% ipython --no-banner

In [1]: import numpy as np

In [2]: from numpy import linalg as LA

In [3]: np.set_printoptions(precision=3, suppress=True, linewidth=100, sign=" ")

In [4]: rnd = lambda a: np.round(a, 3) + 0

In [5]: X = np.load("dump.npy")

In [6]: X
Out[6]: 
array([[-0.041,  2.063,  1.928, -0.004, -0.013, -0.057,  3.95 ,  6.033,  2.016, -1.983],
       [ 4.013,  4.019,  2.01 ,  4.006,  2.002,  1.917, -0.002, -0.009,  0.059,  4.015],
       [ 0.042,  2.063,  1.934, -0.005, -0.043,  0.024,  3.973,  6.088,  1.998, -1.985],
       [ 5.908,  7.978,  5.049,  5.965,  2.936,  3.053,  3.979,  6.087,  1.98 ,  4.014],
       [ 3.995,  3.959,  1.967,  4.009,  2.031,  1.953, -0.013,  0.017,  0.033,  3.989],
       [-2.013, -3.025, -2.021, -1.956, -1.105, -0.99 , -1.992, -2.971, -0.99 , -1.017],
       [-4.036, -4.061, -1.976, -4.034, -1.941, -2.027,  0.096,  0.01 ,  0.042, -4.044],
       [ 6.019,  6.96 ,  4.002,  6.06 ,  3.026,  3.005,  2.003,  3.036,  1.053,  5.006],
       [ 4.046,  4.055,  2.03 ,  4.027,  1.961,  1.998, -0.018,  0.049, -0.012,  3.951]])

In [7]: rnd(LA.norm(X, 2) / LA.norm(X))
Out[7]: np.float64(0.905)

In [8]: [round(float(x), 3) for x in LA.svd(X, compute_uv=False)[:3]]
Out[8]: [27.546, 12.917, 0.197]

In [9]: LA.matrix_rank(X, rtol=0.1)
Out[9]: np.int64(2)

In [10]: LA.cond(X) > 100
Out[10]: np.True_

In [11]: U, s, Vh = LA.svd(X)

In [12]: np.argmax(s[:-1] / (s[1:] + 1e-6)) + 1
Out[12]: np.int64(2)

In [13]: rnd(s)
Out[13]: array([ 27.546,  12.917,   0.197,   0.172,   0.113,   0.093,   0.055,   0.045,   0.014])

In [14]: Y = U[:, :2] @ np.diag(s[:2]) @ Vh[:2]

In [15]: rnd(np.abs(X - Y).max())
Out[15]: np.float64(0.106)

In [16]: LA.matrix_rank(Y)
Out[16]: np.int64(2)

In [17]: LA.matrix_rank(X, rtol=0.05)
Out[17]: np.int64(2)

In [18]: Y = np.array([[0, -1, 2],
    ...:     [-2, -2, 0],
    ...:     [0, -1, 0],
    ...:     [1, -2, 2],
    ...:     [0, 0, 0],
    ...:     [2, 0, 2],
    ...:     [1, 0, 2],
    ...:     [-1, -2, 1],
    ...:     [1, 0, 2],
    ...:     [-1, 0, 2]])

In [19]: rnd(np.einsum("ij,ij->i", X, X))
Out[19]: array([  67.974,   76.151,   68.781,  250.484,   75.428,   38.124,   77.2  ,  194.994,   76.602])

In [20]: np.vstack([X, Y.T]).shape
Out[20]: (12, 10)

In [21]: t3 = np.stack([X, -3 * X, X[::-1]])

In [22]: (t3 @ X.T).shape
Out[22]: (3, 9, 9)

In [23]: t3.shape
Out[23]: (3, 9, 10)

In [24]: LA.matrix_rank(t3.reshape(3, -1))
Out[24]: np.int64(2)

In [25]: rnd(np.einsum("bij,cij->bc", t3, t3))
Out[25]: 
array([[  925.738, -2777.215,   116.909],
       [-2777.215,  8331.645,  -350.728],
       [  116.909,  -350.728,   925.738]])

In [26]: E = np.load("arr.npy")

In [27]: E
Out[27]: 
array([[-3.,  1.,  0.,  0.],
       [ 0., -3.,  1.,  0.],
       [ 0.,  0., -3.,  1.],
       [ 0.,  0.,  0., -3.]])

In [28]: Q = E.astype(float).copy()

In [29]: for j in range(4):
    ...:     Q[:, j] -= Q[:, :j] @ (Q[:, :j].T @ Q[:, j])
    ...:     Q[:, j] /= LA.norm(Q[:, j])
    ...: 

In [30]: Q
Out[30]: 
array([[-1.,  0.,  0.,  0.],
       [ 0., -1.,  0.,  0.],
       [ 0.,  0., -1.,  0.],
       [ 0.,  0.,  0., -1.]])

In [31]: vec = np.array([4, -2, 6, 0])

In [32]: np.sign((E @ vec).round(6))
Out[32]: array([-1.,  1., -1.,  0.])

In [33]: E * vec
Out[33]: 
array([[-12.,  -2.,   0.,   0.],
       [  0.,   6.,   6.,   0.],
       [  0.,  -0., -18.,   0.],
       [  0.,  -0.,   0.,  -0.]])

In [34]: LA.norm(E @ vec) <= LA.norm(E, 2) * LA.norm(vec) + 1e-9
Out[34]: np.True_

In [35]: (E * vec).sum(axis=1)
Out[35]: array([-14.,  12., -18.,   0.])

In [36]: (E @ vec).argmax()
Out[36]: np.int64(1)

In [37]: E @ np.ones(4)
Out[37]: array([-2., -2., -2., -3.])

In [38]: E @ np.eye(4)[0]
Out[38]: array([-3.,  0.,  0.,  0.])

In [39]: rnd(LA.matrix_power(E - np.diag(np.diag(E)), 4))
Out[39]: 
array([[ 0.,  0.,  0.,  0.],
       [ 0.,  0.,  0.,  0.],
       [ 0.,  0.,  0.,  0.],
       [ 0.,  0.,  0.,  0.]])

In [40]: LA.matrix_rank(E - E[0, 0] * np.eye(4))
Out[40]: np.int64(3)

In [41]: np.prod(np.diag(E)), rnd(LA.det(E))
Out[41]: (np.float64(81.0), np.float64(81.0))

In [42]: E @ E
Out[42]: 
array([[ 9., -6.,  1.,  0.],
       [ 0.,  9., -6.,  1.],
       [ 0.,  0.,  9., -6.],
       [ 0.,  0.,  0.,  9.]])

In [43]: rnd(np.sort(LA.eigvals(E)))
Out[43]: array([-3., -3., -3., -3.])

In [44]: [int(LA.matrix_rank(LA.matrix_power(E, p))) for p in range(1, 5)]
Out[44]: [4, 4, 4, 4]

In [45]: np.einsum("ij,ji->", E, E)
Out[45]: np.float64(36.0)

In [46]: rnd(LA.eigvals(E).sum().real)
Out[46]: np.float64(-12.0)

In [47]: np.kron(np.eye(2, dtype=int), E)
Out[47]: 
array([[-3.,  1.,  0.,  0., -0.,  0.,  0.,  0.],
       [ 0., -3.,  1.,  0.,  0., -0.,  0.,  0.],
       [ 0.,  0., -3.,  1.,  0.,  0., -0.,  0.],
       [ 0.,  0.,  0., -3.,  0.,  0.,  0., -0.],
       [-0.,  0.,  0.,  0., -3.,  1.,  0.,  0.],
       [ 0., -0.,  0.,  0.,  0., -3.,  1.,  0.],
       [ 0.,  0., -0.,  0.,  0.,  0., -3.,  1.],
       [ 0.,  0.,  0., -0.,  0.,  0.,  0., -3.]])

In [48]: np.poly(E)
Out[48]: array([   1.,   12.,   54.,  108.,   81.])

In [49]: rnd(LA.det(2 * E)), rnd(LA.det(E))
Out[49]: (np.float64(1296.0), np.float64(81.0))

In [50]: np.einsum("ii->", E)
Out[50]: np.float64(-12.0)

In [51]: vec = np.array([0, 0, 0, 0])

In [52]: a = np.maximum(E @ vec, 0)

In [53]: a
Out[53]: array([ 0.,  0.,  0.,  0.])

In [54]: np.maximum(E @ vec, 0) - np.maximum(-E @ vec, 0)
Out[54]: array([ 0.,  0.,  0.,  0.])

In [55]: np.maximum(E @ (3 * vec), 0)
Out[55]: array([ 0.,  0.,  0.,  0.])

In [56]: data = np.load("sample10.npy")

In [57]: data
Out[57]: 
array([[ 1.386, -2.171, -0.369, -0.591,  1.413,  1.289,  1.083, -3.379,  0.366, -0.521],
       [ 0.24 , -0.365, -0.109, -0.126,  0.337,  0.291,  0.183, -0.642,  0.088, -0.175],
       [ 0.217, -0.48 ,  0.498, -0.059, -0.294, -0.19 ,  0.011, -0.14 , -0.228,  0.15 ],
       [-0.203,  0.519, -0.199, -0.011,  0.141, -0.015, -0.13 ,  0.45 ,  0.041, -0.173]])

In [58]: rnd(data.sum(axis=1))
Out[58]: array([-1.494, -0.278, -0.515,  0.42 ])

In [59]: data.shape
Out[59]: (4, 10)

In [60]: LA.rank(data)
Traceback (most recent call last):
  Cell In[60], line 1
    LA.rank(data)
AttributeError: module 'numpy.linalg' has no attribute 'rank'


In [61]: np.unravel_index(np.abs(data).argmax(), data.shape)
Out[61]: (np.int64(0), np.int64(7))

In [62]: rnd(LA.norm(data))
Out[62]: np.float64(5.103)

In [63]: rnd(data.sum(axis=0))
Out[63]: array([ 1.64 , -2.497, -0.179, -0.787,  1.597,  1.375,  1.147, -3.711,  0.267, -0.719])

In [64]: rnd(data.mean(axis=0))
Out[64]: array([ 0.41 , -0.624, -0.045, -0.197,  0.399,  0.344,  0.287, -0.928,  0.067, -0.18 ])

In [65]: m1 = np.loadtxt("x.csv", delimiter=",")

In [66]: rnd(m1)
Out[66]: 
array([[ 0.659, -0.053, -0.082,  0.14 ,  0.389, -0.079,  0.825,  0.637,  1.146, -0.724,  0.674],
       [-0.8  ,  0.12 ,  0.476, -0.97 , -0.165,  0.195,  0.708, -0.955,  0.818,  0.181,  0.007],
       [ 1.176, -0.536,  0.161, -0.133, -1.142,  0.345,  0.276, -0.408, -0.181,  0.565,  0.518],
       [ 0.611,  0.316, -0.419,  0.13 , -0.055,  0.156,  0.844, -0.49 , -0.255, -0.605, -1.387],
       [ 0.   ,  0.83 ,  1.202,  1.067,  0.016,  0.001,  0.236, -0.536, -0.324, -0.286,  0.442],
       [-0.282,  0.094, -0.747, -0.446,  0.222,  0.32 ,  0.458, -0.346, -1.068, -0.709,  1.015],
       [-0.188, -1.266,  0.858, -0.006,  0.286,  0.943, -0.061,  0.194, -0.238, -0.682, -0.301],
       [ 0.753,  0.913,  0.222, -0.725,  0.69 ,  1.06 , -0.615,  0.073,  0.075,  0.19 , -0.001],
       [ 0.   , -0.457, -0.751,  0.926,  0.678,  0.557, -0.249, -1.028,  0.528,  0.414,  0.179],
       [ 0.47 , -0.447,  0.435, -0.321,  1.202, -0.791,  0.583, -0.157, -0.532,  0.754, -0.013],
       [ 0.517, -0.234,  0.155, -0.427,  0.039, -0.872, -0.989, -0.863,  0.222, -0.966,  0.071]])

In [67]: rnd(LA.norm(X, axis=1))
Out[67]: array([  8.245,   8.726,   8.293,  15.827,   8.685,   6.174,   8.786,  13.964,   8.752])

In [68]: rnd(LA.norm(X[0] - X[3]))
Out[68]: np.float64(13.042)

In [69]: rnd(LA.norm(X, "nuc"))
Out[69]: np.float64(41.153)

In [70]: gram = m1.T @ m1

In [71]: (m1 @ m1.T).shape
Out[71]: (11, 11)

In [72]: rnd(np.diag(gram))
Out[72]: array([ 4.,  4.,  4.,  4.,  4.,  4.,  4.,  4.,  4.,  4.,  4.])

In [73]: arr = np.load("mat.npy")

In [74]: arr
Out[74]: 
array([[ 0,  0, -2, -2,  1, -3, -3],
       [ 0,  0,  1, -1, -2, -2, -1],
       [ 2, -1,  0,  1,  0,  2,  0],
       [ 2,  1, -1,  0,  0, -2,  0],
       [-1,  2,  0,  0,  0,  2,  1],
       [ 3,  2, -2,  2, -2,  0,  1],
       [ 3,  1,  0,  0, -1, -1,  0]])

In [75]: r0 = np.array([0, 3])

In [76]: np.correlate(arr[2], arr[4], "full")
Out[76]: array([ 2,  3, -2,  1,  2,  6,  0,  1,  2, -1,  4, -2,  0])

In [77]: np.cross(arr[2, :3], arr[4, :3])
Out[77]: array([ 0,  0,  3])

In [78]: np.polyval(r0, arr[2])
Out[78]: array([ 3,  3,  3,  3,  3,  3,  3])

In [79]: rk = LA.matrix_rank(arr)

In [80]: rk
Out[80]: np.int64(6)

In [81]: null = LA.svd(arr)[2][rk:].T

In [82]: [int(LA.matrix_rank(np.delete(arr, i, axis=0))) for i in range(7)]
Out[82]: [6, 6, 6, 6, 6, 6, 6]

In [83]: null.shape
Out[83]: (7, 1)

In [84]: rnd(arr @ null)
Out[84]: 
array([[ 0.],
       [ 0.],
       [ 0.],
       [ 0.],
       [ 0.],
       [ 0.],
       [ 0.]])

In [85]: rnd(null[:, 0] / null[np.abs(null[:, 0]).round(6).argmax(), 0])
Out[85]: array([-0.1 ,  0.5 ,  0.6 ,  1.  ,  0.35, -0.15, -0.8 ])

In [86]: [int(LA.matrix_rank(arr[:, :j + 1])) for j in range(7)]
Out[86]: [1, 2, 3, 4, 5, 6, 6]

In [87]: LA.matrix_rank(arr.T @ arr), LA.matrix_rank(arr @ arr.T)
Out[87]: (np.int64(6), np.int64(6))
